$ ipython --no-banner

In [1]: import numpy as np

In [2]: import numpy.linalg as la

In [3]: np.set_printoptions(precision=3, suppress=True, linewidth=200)

In [4]: rnd = lambda a: np.round(a, 3) + 0

In [5]: u = np.array([-3, -3, -4])

In [6]: W0 = u[np.abs(np.subtract.outer(np.arange(3), np.arange(3)))]

In [7]: W0
Out[7]: 
array([[-3, -3, -4],
       [-3, -3, -3],
       [-4, -3, -3]])

In [8]: [round(float(la.det(W0[:i, :i])), 2) + 0 for i in range(1, 4)]
Out[8]: [-3.0, 0.0, 3.0]

In [9]: proj = np.triu(np.array([[1, 1, 1], [3, 0, 0], [0, 3, 3]]), 1) + np.eye(3)

In [10]: out = proj @ W0 @ la.inv(proj)

In [11]: proj @ W0 - W0 @ proj
Out[11]: 
array([[-7., -3., -3.],
       [ 0.,  3.,  3.],
       [ 0.,  4.,  4.]])

In [12]: out
Out[12]: 
array([[-10.,   1.,   0.],
       [ -3.,   0.,   0.],
       [ -4.,   1.,   1.]])

In [13]: rnd(la.det(out))
Out[13]: np.float64(3.0)

In [14]: np.kron(np.eye(2, dtype=int), W0)
Out[14]: 
array([[-3, -3, -4,  0,  0,  0],
       [-3, -3, -3,  0,  0,  0],
       [-4, -3, -3,  0,  0,  0],
       [ 0,  0,  0, -3, -3, -4],
       [ 0,  0,  0, -3, -3, -3],
       [ 0,  0,  0, -4, -3, -3]])

In [15]: np.einsum("ii->", W0)
Out[15]: np.int64(-9)

In [16]: rnd(np.poly(W0))
Out[16]: array([ 1.,  9., -7., -3.])

In [17]: u = np.array([1, 2])

In [18]: np.polyval(u, W0[2])
Out[18]: array([-2, -1, -1])

In [19]: np.convolve(W0[2], u)
Out[19]: array([ -4, -11,  -9,  -6])

In [20]: np.correlate(W0[2], W0[0], "full")
Out[20]: array([16, 24, 33, 18,  9])

In [21]: data = np.loadtxt("run17.csv", delimiter=",")

In [22]: data
Out[22]: 
array([[ 0., -2.,  5.,  2.],
       [ 2.,  0.,  3., -5.],
       [-5., -3.,  0.,  5.],
       [-2.,  5., -5.,  0.]])

In [23]: proj = np.triu(np.array([[1, -1, 2, -1], [-1, -1, 2, 2], [2, 1, 0, 0], [-1, 1, 0, 2]]), 1) + np.eye(4)

In [24]: out = proj @ data @ la.inv(proj)

In [25]: proj @ data - data @ proj
Out[25]: 
array([[-10., -11.,   6.,  19.],
       [-14.,   6., -14.,  12.],
       [  0.,  -5.,  16.,   1.],
       [  0.,  -2.,  -6., -12.]])

In [26]: rnd(la.det(out))
Out[26]: np.float64(441.0)
